$ python -q
>>> import numpy as np
>>> np.set_printoptions(precision=2, suppress=True, linewidth=160)
>>> data = np.loadtxt("m.csv", delimiter=",")
>>> print(data.round(2) + 0)
[[ -2.94   4.22   8.64  -2.76   0.76   5.29  -4.3    0.36  -3.1  -13.57  -6.76   2.17]
 [ -2.76   4.66   8.8   -2.83   1.23   4.67  -4.84  -0.14  -3.57 -13.61  -6.05   1.98]
 [ -2.3    5.54   8.99  -2.93   2.24   3.18  -5.95  -1.27  -4.57 -13.44  -4.33   1.52]
 [ -3.25  -4.21   0.66   0.02  -5.64   9.58   5.48   6.54   5.11  -3.71 -11.21   3.07]
 [  1.51  -6.55  -8.81   2.94  -3.6   -0.85   7.27   2.86   5.81  12.52   1.6   -0.77]
 [  2.22   6.26   2.92  -1.18   6.33  -8.    -7.65  -6.81  -6.74  -1.74   9.11  -2.36]
 [  3.73   1.66  -3.94   1.08   4.16  -9.67  -2.63  -5.31  -2.82   8.3   11.54  -3.29]
 [  0.73  -7.13  -8.22   2.79  -4.64   1.27   8.09   4.13   6.62  11.08  -0.91  -0.07]
 [ -2.93  -5.05  -0.66   0.45  -6.     9.18   6.39   6.76   5.81  -1.76 -10.64   2.87]
 [ -3.32   3.08   8.05  -2.53  -0.37   6.67  -2.91   1.57  -1.87 -13.16  -8.33   2.57]
 [  3.02  -4.03  -8.55   2.73  -0.56  -5.55   4.06  -0.58   2.88  13.52   7.06  -2.24]
 [ -2.93   4.25   8.65  -2.77   0.79   5.26  -4.33   0.33  -3.12 -13.57  -6.72   2.16]
 [  2.28  -5.56  -8.99   2.94  -2.26  -3.14   5.98   1.3    4.6   13.43   4.28  -1.51]
 [  3.78   0.25  -5.41   1.58   3.16  -9.18  -1.02  -4.39  -1.48  10.21  11.07  -3.21]
 [ -3.21  -4.33   0.48   0.08  -5.69   9.54   5.61   6.58   5.21  -3.45 -11.14   3.05]
 [ -3.77  -0.99   4.66  -1.32  -3.7    9.48   1.87   4.89   2.19  -9.25 -11.37   3.27]
 [  0.51  -7.23  -8.     2.73  -4.89   1.84   8.25   4.44   6.79  10.6   -1.59   0.13]
 [ -2.71  -5.51  -1.45   0.71  -6.16   8.83   6.88   6.83   6.18  -0.55 -10.19   2.71]
 [  3.26   4.16  -0.73   0.     5.61  -9.6   -5.43  -6.52  -5.07   3.82  11.23  -3.08]
 [ -2.69  -5.53  -1.49   0.72  -6.17   8.82   6.9    6.83   6.2   -0.49 -10.16   2.7 ]
 [  3.78   0.64  -5.03   1.45   3.44  -9.35  -1.46  -4.66  -1.85   9.72  11.24  -3.25]
 [ -2.01   5.97   8.98  -2.96   2.78   2.3   -6.5   -1.89  -5.08 -13.18  -3.31   1.24]
 [ -3.78  -0.45   5.22  -1.52  -3.31   9.27   1.24   4.52   1.67  -9.96 -11.16   3.23]
 [ -1.1    6.9    8.56  -2.88   4.17  -0.26  -7.75  -3.54  -6.27 -11.84  -0.29   0.4 ]
 [ -0.62   7.19   8.11  -2.76   4.77  -1.56  -8.18  -4.29  -6.71 -10.84   1.25  -0.03]
 [  3.77  -0.05  -5.7    1.68   2.93  -9.03  -0.66  -4.16  -1.18  10.57  10.92  -3.18]
 [  3.7    1.97  -3.59   0.96   4.36  -9.73  -2.98  -5.49  -3.1    7.83  11.58  -3.28]
 [  3.58   2.83  -2.54   0.6    4.89  -9.81  -3.96  -5.96  -3.89   6.39  11.6   -3.25]
 [  3.42  -2.65  -7.79   2.43   0.77  -7.11   2.4   -1.99   1.43  12.91   8.82  -2.69]
 [ -3.31  -4.     0.97  -0.08  -5.53   9.65   5.25   6.46   4.93  -4.16 -11.31   3.11]
 [ -3.26  -4.16   0.73   0.    -5.61   9.6    5.43   6.52   5.07  -3.82 -11.23   3.08]
 [  3.74   1.6   -4.01   1.1    4.11  -9.66  -2.56  -5.27  -2.76   8.39  11.53  -3.28]
 [  0.69   7.34   6.31  -2.24   5.91  -4.76  -8.6   -5.85  -7.28  -7.39   5.11  -1.15]
 [  1.79   6.73   4.04  -1.54   6.33  -7.16  -8.11  -6.66  -7.06  -3.54   8.06  -2.04]
 [ -3.71  -1.9    3.67  -0.98  -4.31   9.72   2.9    5.45   3.04  -7.94 -11.58   3.29]
 [ -3.15  -4.5    0.22   0.17  -5.77   9.47   5.8    6.63   5.36  -3.06 -11.05   3.01]
 [ -3.75   0.31   5.94  -1.77  -2.74   8.9    0.37   3.97   0.93 -10.86 -10.77   3.15]
 [  1.79   6.73   4.05  -1.54   6.33  -7.15  -8.11  -6.66  -7.06  -3.56   8.04  -2.03]
 [  3.52   3.16  -2.12   0.46   5.08  -9.8   -4.32  -6.11  -4.19   5.81  11.56  -3.22]
 [ -2.55  -5.78  -1.96   0.87  -6.24   8.58   7.16   6.85   6.4    0.23  -9.85   2.6 ]
 [ -2.62  -5.66  -1.73   0.8   -6.2    8.7    7.04   6.84   6.3   -0.12 -10.01   2.65]
 [ -1.7   -6.81  -4.26   1.61  -6.32   6.97   8.19   6.61   7.11   3.91  -7.82   1.96]
 [  1.85   6.67   3.89  -1.49   6.34  -7.28  -8.06  -6.69  -7.02  -3.3    8.21  -2.08]
 [  3.48  -2.39  -7.61   2.37   1.    -7.36   2.09  -2.23   1.16  12.74   9.1   -2.76]
 [ -1.68  -6.83  -4.31   1.62  -6.32   6.93   8.2    6.6    7.11   3.98  -7.77   1.95]
 [  3.62  -1.62  -7.05   2.16   1.67  -8.01   1.18  -2.91   0.38  12.15   9.82  -2.94]
 [ -2.53  -5.82  -2.04   0.9   -6.25   8.53   7.21   6.85   6.43   0.35  -9.8    2.58]
 [  3.11   4.62  -0.04  -0.23   5.82  -9.42  -5.93  -6.66  -5.46   2.8   10.97  -2.98]]
>>> U, s, vt = np.linalg.svd(data)
>>> s.round(2) + 0
array([109.34,  85.12,   0.  ,   0.  ,   0.  ,   0.  ,   0.  ,   0.  ,   0.  ,   0.  ,   0.  ,   0.  ])
>>> out = U[:, :2] @ np.diag(s[:2]) @ vt[:2]
>>> np.round(np.linalg.norm(data - out) / np.linalg.norm(data), 2)
np.float64(0.0)
>>> print(round(np.linalg.norm(data - out, 2), 2), round(float(s[2]), 2))
0.0 0.0
>>> np.linalg.matrix_rank(data, rtol=0.05)
np.int64(2)
